$ python -q
>>> import numpy as np
>>> np.set_printoptions(precision=3, suppress=True, linewidth=160, floatmode="fixed")
>>> W0 = np.loadtxt("out2.csv", delimiter=",")
>>> W0
array([[-3.714,  4.343,  6.145],
       [-1.558,  1.889,  2.148],
       [ 3.036, -3.587, -5.103],
       [ 1.676, -3.585, -1.479],
       [-3.174,  2.745,  6.363],
       [ 2.529, -3.721, -3.918],
       [-2.992,  4.501,  3.691],
       [-4.594,  4.529,  8.607],
       [-0.760,  0.029,  2.437],
       [ 3.511, -4.547, -5.407],
       [-1.499,  0.977,  3.449],
       [ 0.227, -0.127, -0.594],
       [ 4.434, -4.596, -8.505],
       [ 4.358, -4.407, -7.991],
       [-1.125,  0.074,  2.921],
       [ 3.063, -4.537, -4.136],
       [ 0.099,  0.898, -1.293],
       [ 0.705,  0.063, -2.424],
       [-1.277,  1.879,  2.195],
       [-0.020,  0.023, -0.617],
       [ 1.359, -2.663, -0.917],
       [ 2.315, -2.754, -4.058],
       [ 2.499, -3.615, -3.355],
       [-0.668,  1.045,  1.175],
       [ 0.611,  0.167, -1.735],
       [-0.658,  1.920, -0.189],
       [-3.057,  4.610,  3.807]])
>>> U, sig, vt = np.linalg.svd(W0)
>>> np.argmax(sig[:-1] / (sig[1:] + 1e-6)) + 1
np.int64(2)
>>> sig
array([29.384,  6.058,  0.428])
>>> M2 = U[:, :2] @ np.diag(sig[:2]) @ vt[:2]
>>> np.linalg.matrix_rank(M2)
np.int64(2)
>>> round(np.linalg.norm(W0 - M2, 2), 3), round(float(sig[2]), 3)
(np.float64(0.428), 0.428)
>>> gram = np.cov(W0, rowvar=False)
>>> W0.std(axis=0)
array([2.468, 3.034, 4.220])
>>> np.linalg.eigvalsh(gram)[::-1]
array([32.963,  1.407,  0.006])
>>> np.round(np.corrcoef(W0[:, 1], W0[:, 0])[0, 1], 3)
np.float64(-0.965)
>>> np.corrcoef(W0.T)
array([[ 1.000, -0.965, -0.977],
       [-0.965,  1.000,  0.889],
       [-0.977,  0.889,  1.000]])
>>> np.argsort(-W0.std(axis=0).round(6), kind="stable")
array([2, 1, 0])
>>> np.polyfit(W0[:, 1], W0[:, 0], 1)
array([-0.784, -0.048])
>>> Xc = W0 - W0.mean(axis=0)
>>> U, sig, vt = np.linalg.svd(Xc, full_matrices=False)
>>> vt[0] * np.sign(vt[0, np.abs(vt[0]).argmax()])
array([-0.437,  0.513,  0.738])
>>> np.linalg.matrix_rank(Xc)
np.int64(3)
>>> E = np.load("dump.npy")
>>> E
array([[1, 0, 0],
       [0, 2, 0],
       [0, 0, 3]])
>>> x0 = np.array([8, 0, 3])
>>> target = E @ x0
>>> target
array([8, 0, 9])
>>> np.linalg.solve(E, 4 * target)
array([32.000,  0.000, 12.000])
>>> np.linalg.solve(E.T, E[1])
array([0.000, 1.000, 0.000])
>>> np.linalg.solve(E, E[:, 0])
array([1.000, 0.000, 0.000])
>>> M = np.array([[-3, -2, 3], [-1, -1, 0], [1, 2, 2], [-1, 3, -1]])
>>> M[2] = M[3]
>>> M
array([[-3, -2,  3],
       [-1, -1,  0],
       [-1,  3, -1],
       [-1,  3, -1]])
>>> M2 = np.c_[M[:, :2] @ np.array([[0, 7], [0, -8]]), np.array([-3, -6, 8, 2])]
>>> M2
array([[  0,  -5,  -3],
       [  0,   1,  -6],
       [  0, -31,   8],
       [  0, -31,   2]])
>>> np.linalg.matrix_rank(np.c_[M, M2])
np.int64(4)
>>> np.linalg.matrix_rank(M2)
np.int64(2)
>>> np.linalg.norm(np.linalg.qr(M)[0].T @ M2, axis=0) ** 2 / ((M2 ** 2).sum(axis=0) + 1e-12)
array([0.000, 1.000, 0.841])
>>> r = np.linalg.matrix_rank(M2)
>>> r
np.int64(2)
>>> ns = np.linalg.svd(M2)[2][r:].T
>>> np.allclose(M2 @ ns, 0)
True
>>> [int(np.linalg.matrix_rank(M2[:i])) for i in range(1, len(M2) + 1)]
[1, 2, 2, 2]
>>> x0 = np.array([0, -3, 0])
>>> np.sign((M @ x0).round(6))
array([ 1,  1, -1, -1])
>>> x0 @ M
Traceback (most recent call last):
  File "<python-input-44>", line 1, in <module>
    x0 @ M
    ~~~^~~
ValueError: matmul: Input operand 1 has a mismatch in its core dimension 0, with gufunc signature (n?,k),(k,m?)->(n?,m?) (size 4 is different from 3)
>>> M * x0
array([[ 0,  6,  0],
       [ 0,  3,  0],
       [ 0, -9,  0],
       [ 0, -9,  0]])
>>> (M @ x0).argmax()
np.int64(0)
>>> M @ np.eye(3)[0]
array([-3.000, -1.000, -1.000, -1.000])
>>> M @ np.ones(3)
array([-2.000, -2.000,  1.000,  1.000])
>>> M @ x0
array([ 6,  3, -9, -9])
>>> np.einsum("ij,j->i", M, x0)
array([ 6,  3, -9, -9])
>>> data = np.load("x.npy")
>>> data
array([[ 0.866,  0.000, -0.500],
       [ 0.000,  1.000,  0.000],
       [ 0.500,  0.000,  0.866]])
>>> def softmax(z):
...     e = np.exp(z - z.max(axis=-1, keepdims=True))
...     return e / e.sum(axis=-1, keepdims=True)
... 
>>> softmax(data[1])
array([0.212, 0.576, 0.212])
>>> np.round(softmax(10 * data[1]), 3) + 0
array([0.000, 1.000, 0.000])
>>> softmax(data[1] + 2)
array([0.212, 0.576, 0.212])
>>> softmax(data).sum(axis=1)
array([1.000, 1.000, 1.000])
>>> scores = data @ data.T / np.sqrt(3)
>>> softmax(scores + np.triu(np.full(scores.shape, -np.inf), 1))
array([[1.000, 0.000, 0.000],
       [0.360, 0.640, 0.000],
       [0.264, 0.264, 0.471]])
>>> softmax(scores).round(6).argmax(axis=1)
array([0, 1, 2])
>>> np.round(data[:, 0] @ data[:, 2], 3)
np.float64(0.0)
>>> np.linalg.svd(data, compute_uv=False)
array([1.000, 1.000, 1.000])
>>> M2 = M / np.sqrt((M ** 2).mean(axis=1, keepdims=True))
>>> np.linalg.matrix_rank(M - M.mean(axis=1, keepdims=True))
np.int64(2)
>>> np.linalg.matrix_rank(M2) == np.linalg.matrix_rank(M)
np.True_
>>> M2[2]
array([-0.522,  1.567, -0.522])
>>> x0 = np.array([0, -1, 3])
>>> np.linalg.norm(data @ x0) <= np.linalg.norm(data, 2) * np.linalg.norm(x0) + 1e-9
np.True_
>>> data @ (2 * x0)
array([-3.000, -2.000,  5.196])
>>> data @ np.eye(3)[2]
array([-0.500,  0.000,  0.866])
>>> M2 = np.array([[1, -3, 2], [1, -5, -2], [5, 4, 1]])
>>> data @ M2
array([[-1.634, -4.598,  1.232],
       [ 1.000, -5.000, -2.000],
       [ 4.830,  1.964,  1.866]])
>>> np.einsum("ij,ij->i", data, data)
array([1.000, 1.000, 1.000])
>>> u = np.array([2, 2, -1])
>>> feats = np.array([np.roll(u, i) for i in range(3)])
>>> feats
array([[ 2,  2, -1],
       [-1,  2,  2],
       [ 2, -1,  2]])
>>> T = np.stack([feats, 2 * feats, feats[::-1]])
>>> np.linalg.matrix_rank(T)
array([3, 3, 3])
>>> T.sum(axis=0)
array([[ 8,  5, -1],
       [-4,  8,  8],
       [ 8, -1,  5]])
>>> np.linalg.det(T)
array([ 27.000, 216.000, -27.000])
>>> proj = np.triu(np.array([[-1, 2, 3], [-2, -1, 3], [3, 0, 0]]), 1) + np.eye(3)
>>> M2 = proj @ feats @ np.linalg.inv(proj)
>>> M2
array([[  6.000,  -9.000,  18.000],
       [  5.000, -11.000,  26.000],
       [  2.000,  -5.000,  11.000]])
>>> round(np.linalg.det(M2), 3)
np.float64(27.0)
>>> proj @ feats - feats @ proj
array([[ 4.000, -3.000, -2.000],
       [ 6.000, -1.000,  3.000],
       [ 0.000, -4.000, -3.000]])
>>> X = np.load("data.npy")
>>> X
array([[  4,  -6,   0],
       [  5, -15,  -5],
       [ -4, -21,  -7],
       [  1, -18,  -7],
       [  2, -23,  -1],
       [ -6, -24,   2],
       [ -1, -28,  -1],
       [ -1, -20,  -8],
       [  2, -21, -10],
       [  3, -20, -17],
       [ 11, -15, -12],
       [  7, -18, -16],
       [ 11, -18, -11],
       [ 19, -18, -10],
       [ 13, -18, -10],
       [  8, -26, -11],
       [  6, -30,  -6],
       [ 13, -33, -13],
       [ 17, -37, -16],
       [ 24, -34, -17],
       [ 19, -43, -22],
       [ 18, -39, -24],
       [ 11, -45, -22],
       [  9, -52, -19],
       [  9, -58, -10],
       [  2, -54, -10],
       [  0, -55, -19]])
>>> Z = X[[3, 21]].astype(float)
>>> for _ in range(6):
...     z = np.linalg.norm(X[:, None] - Z, axis=-1).argmin(axis=1)
...     Z = np.array([X[z == j].mean(axis=0) for j in range(2)])
... 
>>> z
array([0, 0, 0, 0, 0, 0, 0, 0, 0, 0, 0, 0, 0, 0, 0, 0, 0, 1, 1, 1, 1, 1, 1, 1, 1, 1, 1])
>>> np.bincount(z)
array([17, 10])
>>> Z[1] - Z[0]
array([  7.494, -25.059,  -9.553])
>>> np.abs(Z[1] - Z[0]).argmax()
np.int64(1)
